% ipython --no-banner

In [1]: import numpy as np

In [2]: import numpy.linalg as la

In [3]: np.set_printoptions(precision=2, suppress=True, linewidth=140, sign=" ")

In [4]: rd = lambda a: np.round(a, 2) + 0

In [5]: X = np.load("data.npy")

In [6]: X
Out[6]: 
array([[ -0.88,   2.64,  -0.08,  -0.4 ,   2.21,   0.49,   0.65,  -1.86],
       [  2.89,  -1.69,   1.29,  -2.35,  -3.77,  -0.29,   2.42,  -0.88],
       [  2.43,   0.97,  -2.41,  -4.83,  -1.58,   0.47,   2.72,  -1.35],
       [ -1.1 ,  -4.01,   2.6 ,   4.97,  -1.16,  -0.77,  -1.9 ,   3.9 ],
       [  5.26,  -1.34,   3.18,  -4.89,  -5.51,  -0.04,   9.79,  -1.65],
       [  0.74,  -3.59,  -2.31,   0.46,  -2.55,   0.04,   0.16,   5.06],
       [ -8.39,  -0.66,  -4.23,   9.93,   7.48,  -0.02, -13.06,   7.01],
       [  5.1 ,  -2.59,   4.53,  -3.4 ,  -6.03,  -0.35,   9.58,  -0.62],
       [ -4.83,   2.72,   5.57,   7.09,   5.84,  -0.95,  -6.75,  -4.27],
       [ -3.03,  -1.54,  -5.02,   3.11,   2.07,   0.33,  -5.01,   6.17],
       [  2.39,  -2.88,   7.78,   1.73,  -3.7 ,  -1.07,   4.75,  -1.6 ],
       [  2.22,   5.12,   2.27,  -5.41,   0.46,   0.17,   3.36,  -8.97],
       [ -4.93,   2.42,   4.04,   6.73,   5.61,  -0.96,  -9.24,  -4.03],
       [  9.14,  -0.34,   3.25, -10.64,  -8.6 ,   0.12,  13.77,  -5.31],
       [  2.89,   1.12,  -1.13,  -5.08,  -2.09,   0.37,   3.99,  -2.19],
       [  3.29,  -1.79,  -1.97,  -4.1 ,  -3.93,   0.31,   4.98,   1.98],
       [ -8.28,  -0.24,  -3.09,   9.92,   7.51,  -0.13, -13.44,   5.39],
       [ -1.47,  -0.89,   0.06,   2.47,   0.99,  -0.08,  -1.82,   1.94],
       [  5.47,  -0.94,   4.3 ,  -4.94,  -5.37,  -0.17,   9.38,  -3.15],
       [  0.72,  -3.54,  -2.21,   0.32,  -2.43,  -0.06,   0.2 ,   5.04],
       [ -8.03,   1.65,  -3.44,   8.38,   8.09,  -0.04, -13.62,   2.76],
       [  1.89,   0.4 ,   0.21,  -2.73,  -1.54,   0.19,   3.4 ,  -1.14],
       [  5.55,  -0.43,   5.45,  -4.88,  -5.2 ,  -0.33,   9.01,  -4.79],
       [  2.93,  -3.61,  -1.77,  -2.53,  -4.41,   0.23,   5.31,   4.6 ],
       [  2.77,   0.47,  -1.78,  -4.65,  -2.12,   0.89,   7.19,   0.78],
       [  2.17,  -0.82,   2.76,  -1.31,  -2.37,  -0.24,   4.29,  -1.11],
       [  1.86,  -2.24,  -5.46,  -3.1 ,  -2.62,   1.05,   4.24,   6.14]])

In [7]: B = X / np.sqrt((X ** 2).mean(axis=1, keepdims=True))

In [8]: rd(la.norm(B, axis=1))
Out[8]: 
array([ 2.83,  2.83,  2.83,  2.83,  2.83,  2.83,  2.83,  2.83,  2.83,  2.83,  2.83,  2.83,  2.83,  2.83,  2.83,  2.83,  2.83,  2.83,  2.83,
        2.83,  2.83,  2.83,  2.83,  2.83,  2.83,  2.83,  2.83])

In [9]: rd(B[19])
Out[9]: array([ 0.29, -1.42, -0.89,  0.13, -0.98, -0.02,  0.08,  2.03])

In [10]: B = np.c_[X[:, :1] @ np.array([[3]]), np.array([2, -1, 3, -3, -1, -3, 2, -3, 0, 0, 3, 0, -3, 2, -3, 1, 0, 3, -3, -2, -2, -3, 3, 1, 0, 3, 1])]

In [11]: rd(B)
Out[11]: 
array([[ -2.64,   2.  ],
       [  8.67,  -1.  ],
       [  7.29,   3.  ],
       [ -3.3 ,  -3.  ],
       [ 15.78,  -1.  ],
       [  2.22,  -3.  ],
       [-25.17,   2.  ],
       [ 15.3 ,  -3.  ],
       [-14.49,   0.  ],
       [ -9.09,   0.  ],
       [  7.17,   3.  ],
       [  6.66,   0.  ],
       [-14.79,  -3.  ],
       [ 27.42,   2.  ],
       [  8.67,  -3.  ],
       [  9.87,   1.  ],
       [-24.84,   0.  ],
       [ -4.41,   3.  ],
       [ 16.41,  -3.  ],
       [  2.16,  -2.  ],
       [-24.09,  -2.  ],
       [  5.67,  -3.  ],
       [ 16.65,   3.  ],
       [  8.79,   1.  ],
       [  8.31,   0.  ],
       [  6.51,   3.  ],
       [  5.58,   1.  ]])

In [12]: rd(la.norm(la.qr(X)[0].T @ B, axis=0) ** 2 / ((B ** 2).sum(axis=0) + 1e-12))
Out[12]: array([ 1.  ,  0.32])

In [13]: rd(la.lstsq(X, B[:, 0])[0])
Out[13]: array([ 3.,  0.,  0.,  0.,  0.,  0.,  0.,  0.])

In [14]: feats = np.load("out4.npy")

In [15]: feats
Out[15]: 
array([[ 3,  0,  0,  3],
       [ 3,  8,  0,  3],
       [ 3,  2,  0,  3],
       [ 3,  0,  0,  3],
       [ 3,  0,  0,  3],
       [ 3,  2,  0,  3],
       [ 3,  8,  0,  3],
       [ 3,  0,  0,  3],
       [ 3,  0,  0,  3],
       [ 3,  0,  0,  3],
       [ 3,  0,  0,  3],
       [ 3,  0,  0,  3],
       [ 3,  4,  0,  3],
       [ 3,  0,  0,  3],
       [ 3,  6,  0,  3],
       [ 3,  0,  0,  3],
       [ 3,  0,  0,  3],
       [ 3,  2,  0,  3],
       [ 3,  0,  0,  3],
       [ 3,  8,  0,  3],
       [ 3,  0,  0,  3],
       [ 3,  4,  0,  3],
       [ 3,  0,  0,  3],
       [ 3,  6,  0,  3],
       [ 3,  2,  0,  3],
       [ 3,  0,  0,  3],
       [ 3,  2,  0,  3],
       [ 3,  6,  0,  3],
       [ 3,  6,  0,  3],
       [ 3,  0,  0,  3],
       [ 3,  8,  0,  3],
       [ 3,  8,  0,  3],
       [ 3,  6,  0,  3],
       [ 3,  0,  0,  3],
       [ 3,  4,  0,  3],
       [ 3,  2,  0,  3],
       [ 3,  0,  0,  3],
       [ 3,  4,  0,  3],
       [ 3,  0,  0,  3],
       [ 3,  2,  0,  3]])

In [16]: # looks like rank 2

In [17]: rank = la.matrix_rank(feats)

In [18]: rank
Out[18]: np.int64(2)

In [19]: null = la.svd(feats)[2][rank:].T

In [20]: np.allclose(feats @ null, 0)
Out[20]: True

In [21]: rd(null @ null.T)
Out[21]: 
array([[ 0.5,  0. ,  0. , -0.5],
       [ 0. ,  0. ,  0. ,  0. ],
       [ 0. ,  0. ,  1. ,  0. ],
       [-0.5,  0. ,  0. ,  0.5]])

In [22]: [int(la.matrix_rank(feats[:, :j + 1])) for j in range(4)]
Out[22]: [1, 2, 2, 2]
